$ ipython --no-banner

In [1]: import numpy as np

In [2]: np.set_printoptions(precision=1, suppress=True, linewidth=140)

In [3]: def rnd(a):
   ...:     return np.round(a, 1) + 0
   ...: 

In [4]: F = np.loadtxt("case16.csv", delimiter=",")

In [5]: F
Out[5]: 
array([[ 0., -3., -2.,  0.,  2.],
       [ 3.,  0., -3.,  0.,  2.],
       [ 2.,  3.,  0., -1., -1.],
       [ 0.,  0.,  1.,  0., -1.],
       [-2., -2.,  1.,  1.,  0.]])

In [6]: f = np.array([0, -2])

In [7]: np.correlate(F[0], F[1], "full")
Out[7]: array([  0.,  -6.,  -4.,   9.,  10.,  -9., -12.,   0.,   6.])

In [8]: mat = np.loadtxt("w.csv", delimiter=",")

In [9]: mat
Out[9]: 
array([[0., 0., 0., 0.],
       [2., 2., 2., 2.],
       [0., 0., 0., 0.],
       [2., 2., 2., 2.]])

In [10]: Uu, sigma, Vt = np.linalg.svd(mat)

In [11]: vecs = Vt[:(sigma > 1e-8).sum()]

In [12]: rng = np.random.default_rng(8248)

In [13]: x = mat[2] + 2 * mat[1] + rng.integers(2) * np.eye(4)[3]

In [14]: x
Out[14]: array([4., 4., 4., 5.])

In [15]: rnd(np.linalg.norm(x - vecs.T @ vecs @ x))
Out[15]: np.float64(0.9)

In [16]: rnd(vecs.T @ vecs)
Out[16]: 
array([[0.3, 0.3, 0.3, 0.3],
       [0.3, 0.2, 0.2, 0.2],
       [0.3, 0.2, 0.2, 0.2],
       [0.3, 0.2, 0.2, 0.2]])

In [17]: other = np.array([[-6, 6], [6, -1], [-2, 9], [8, -7]])

In [18]: np.einsum("ij,ij->i", mat, mat)
Out[18]: array([ 0., 16.,  0., 16.])

In [19]: np.einsum("ik,kj->ij", mat, other)
Out[19]: 
array([[ 0.,  0.],
       [12., 14.],
       [ 0.,  0.],
       [12., 14.]])

In [20]: np.linalg.matrix_rank(np.vstack([mat, other.T]))
Out[20]: np.int64(3)

In [21]: np.einsum("ik,kj->ji", mat, other)
Out[21]: 
array([[ 0., 12.,  0., 12.],
       [ 0., 14.,  0., 14.]])

In [22]: mat @ other
Out[22]: 
array([[ 0.,  0.],
       [12., 14.],
       [ 0.,  0.],
       [12., 14.]])

In [23]: other.T @ mat.T
Out[23]: 
array([[ 0., 12.,  0., 12.],
       [ 0., 14.,  0., 14.]])

In [24]: r = np.linalg.matrix_rank(mat)

In [25]: r
Out[25]: np.int64(1)

In [26]: N = np.linalg.svd(mat)[2][r:].T

In [27]: np.linalg.matrix_rank(mat.T @ mat), np.linalg.matrix_rank(mat @ mat.T)
Out[27]: (np.int64(1), np.int64(1))

In [28]: rnd(mat @ N)
Out[28]: 
array([[0., 0., 0.],
       [0., 0., 0.],
       [0., 0., 0.],
       [0., 0., 0.]])

In [29]: N.shape
Out[29]: (4, 3)

In [30]: rnd(N @ N.T)
Out[30]: 
array([[ 0.8, -0.3, -0.3, -0.3],
       [-0.3,  0.7, -0.2, -0.2],
       [-0.3, -0.2,  0.7, -0.3],
       [-0.3, -0.2, -0.3,  0.7]])

In [31]: [int(np.linalg.matrix_rank(mat[:i])) for i in range(1, len(mat) + 1)]
Out[31]: [0, 1, 1, 1]

In [32]: hat = np.triu(np.array([[7, 1, 0, -7], [-7, 7, -5, 0], [5, -3, -2, 1], [-7, 2, 5, 8]]), 1) + np.eye(4)

In [33]: other = hat @ mat @ np.linalg.inv(hat)

In [34]: hat @ mat - mat @ hat
Out[34]: 
array([[-12., -12., -12., -12.],
       [  0.,  -2.,  10.,  12.],
       [  2.,   2.,   2.,   2.],
       [  0.,  -2.,  10.,  12.]])

In [35]: np.linalg.matrix_rank(other)
Out[35]: np.int64(1)

In [36]: np.trace(other), np.trace(mat)
Out[36]: (np.float64(4.0), np.float64(4.0))

In [37]: rnd(np.poly(other))
Out[37]: array([ 1., -4.,  0.,  0.,  0.])

In [38]: sigma = 10 * 0.5 ** np.arange(4)

In [39]: q, _ = np.linalg.qr(np.array([[0.5, 0.0, -0.2, -1.1],
    ...:     [-0.7, -0.1, -1.7, 0.1],
    ...:     [-0.7, -0.1, 0.0, -1.5],
    ...:     [1.6, 1.4, -0.1, 0.6]]))

In [40]: X = rng.normal(size=(21, 4)) * sigma @ q

In [41]: rnd(X)
Out[41]: 
array([[ -8.8,  13.8,   2.6,  -8.8],
       [  4.9,  -7.2,   4.3,   9.3],
       [ -6. ,   8.3,  -6.1,  -6.3],
       [  2.7,   1.1,   8.5,  -5. ],
       [ -3.2,   4.4,  -9.2,  -4.6],
       [  6.6,  -9.6,  -9.6,   7.4],
       [  4.1,  -6.2, -11.2,  10.2],
       [ -4.5,   7. ,   2.5,  -9.2],
       [  0.1,  -5.6,   5.4,   3.4],
       [ -0.7,  -2.9,   5.8,   3.3],
       [  0.1,  -1.3,   1.8,   3.2],
       [  1.2,  -0.9,  -0.3,   2. ],
       [  5. ,  -6.5,  -4.6,   6.7],
       [  4.9,  -0.5,   3.3,  -3.7],
       [ -1.1,   1.4,  -1.2,  -2.1],
       [ -3.8,   7.4,  -1.5,   1.6],
       [  2.3,  -9.9,   6.7,  11.3],
       [  0.6,   4.3,   4.4,  -1.8],
       [  1.9,  -6.4,  -7.5,   9.4],
       [ -3.5,   4.6,   7. ,  -3.9],
       [  3.1,  -4.8,  -4.8,   6.1]])

In [42]: Ac = (X - X.mean(axis=0)) / X.std(axis=0)

In [43]: rnd(Ac.std(axis=0))
Out[43]: array([1., 1., 1., 1.])

In [44]: np.argwhere(np.abs(Ac) > 2)
Out[44]: 
array([[0, 0],
       [0, 1]])

In [45]: coef = np.linalg.lstsq(np.delete(Ac, 3, axis=1), Ac[:, 3])[0]

In [46]: rnd(coef)
Out[46]: array([-0.3, -1.1, -0.1])

In [47]: rnd(1 - np.var(Ac[:, 3] - np.delete(Ac, 3, axis=1) @ coef))
Out[47]: np.float64(0.8)

In [48]: hat = X @ np.linalg.solve(X.T @ X, X.T)

In [49]: rnd(np.diag(hat))
Out[49]: array([0.3, 0.2, 0.2, 0.3, 0.2, 0.2, 0.3, 0.1, 0.2, 0.1, 0. , 0. , 0.1, 0.3, 0. , 0.5, 0.4, 0.2, 0.2, 0.1, 0.1])

In [50]: np.trace(hat)
Out[50]: np.float64(4.0)

In [51]: rnd(hat @ X[:, 0])
Out[51]: array([-8.8,  4.9, -6. ,  2.7, -3.2,  6.6,  4.1, -4.5,  0.1, -0.7,  0.1,  1.2,  5. ,  4.9, -1.1, -3.8,  2.3,  0.6,  1.9, -3.5,  3.1])

In [52]: np.linalg.matrix_rank(np.eye(21) - hat)
Out[52]: np.int64(17)

In [53]: [round(float(x), 1) for x in np.linalg.svd(mat, compute_uv=False)[:3]]
Out[53]: [5.7, 0.0, 0.0]

In [54]: np.linalg.matrix_rank(mat, rtol=0.1)
Out[54]: np.int64(1)

In [55]: np.argsort(-np.linalg.norm(mat, axis=0).round(6), kind="stable")[:3]
Out[55]: array([0, 1, 2])

In [56]: W0 = np.load("block14.npy")

In [57]: W0
Out[57]: 
array([[ 1,  0,  0],
       [-6,  1,  0],
       [-9, -7,  1]])

In [58]: rnd(np.linalg.norm(W0, 2) / np.linalg.norm(W0))
Out[58]: np.float64(0.9)

In [59]: np.linalg.matrix_rank(W0, rtol=0.1)
Out[59]: np.int64(2)

In [60]: np.linalg.cond(W0) > 100
Out[60]: np.True_

In [61]: rnd(np.abs(np.linalg.svd(W0)[2][-1]))
Out[61]: array([0. , 0.1, 1. ])

In [62]: round(np.log10(np.linalg.cond(W0)))
Out[62]: 3

In [63]: Uu, sigma, Vt = np.linalg.svd(W0)

In [64]: rnd(sigma)
Out[64]: array([12.3,  4.2,  0. ])

In [65]: other = Uu[:, :2] @ np.diag(sigma[:2]) @ Vt[:2]

In [66]: rnd(np.abs(W0 - other).max())
Out[66]: np.float64(0.0)

In [67]: np.linalg.matrix_rank(W0, rtol=0.05)
Out[67]: np.int64(2)

In [68]: rnd(np.linalg.norm(W0 - other) / np.linalg.norm(W0))
Out[68]: np.float64(0.0)

In [69]: f = np.array([-1, 0, 0])

In [70]: other = W0 + np.outer(f, np.eye(3)[1])

In [71]: rnd(np.linalg.det(other) / np.linalg.det(W0)), rnd(1 + np.linalg.solve(W0, f)[1])
Out[71]: (np.float64(-5.0), np.float64(-5.0))

In [72]: np.linalg.matrix_rank(other - W0)
Out[72]: np.int64(1)

In [73]: other = np.array([[-1, -1], [0, 0]])

In [74]: basis = np.array([[-3, 6, 2], [3, 0, -8], [-6, -4, -6]])

In [75]: m1 = np.kron(other, basis)

In [76]: m1
Out[76]: 
array([[ 3, -6, -2,  3, -6, -2],
       [-3,  0,  8, -3,  0,  8],
       [ 6,  4,  6,  6,  4,  6],
       [ 0,  0,  0,  0,  0,  0],
       [ 0,  0,  0,  0,  0,  0],
       [ 0,  0,  0,  0,  0,  0]])

In [77]: Uu, sigma, Vt = np.linalg.svd(m1)

In [78]: vecs = Vt[:(sigma > 1e-8).sum()]

In [79]: x = m1[2] + 3 * m1[5] + rng.integers(2) * np.eye(6)[2]

In [80]: x
Out[80]: array([6., 4., 7., 6., 4., 6.])

In [81]: rnd(np.linalg.norm(x - vecs.T @ vecs @ x))
Out[81]: np.float64(0.7)

In [82]: np.linalg.matrix_rank(np.vstack([m1, x]))
Out[82]: np.int64(4)
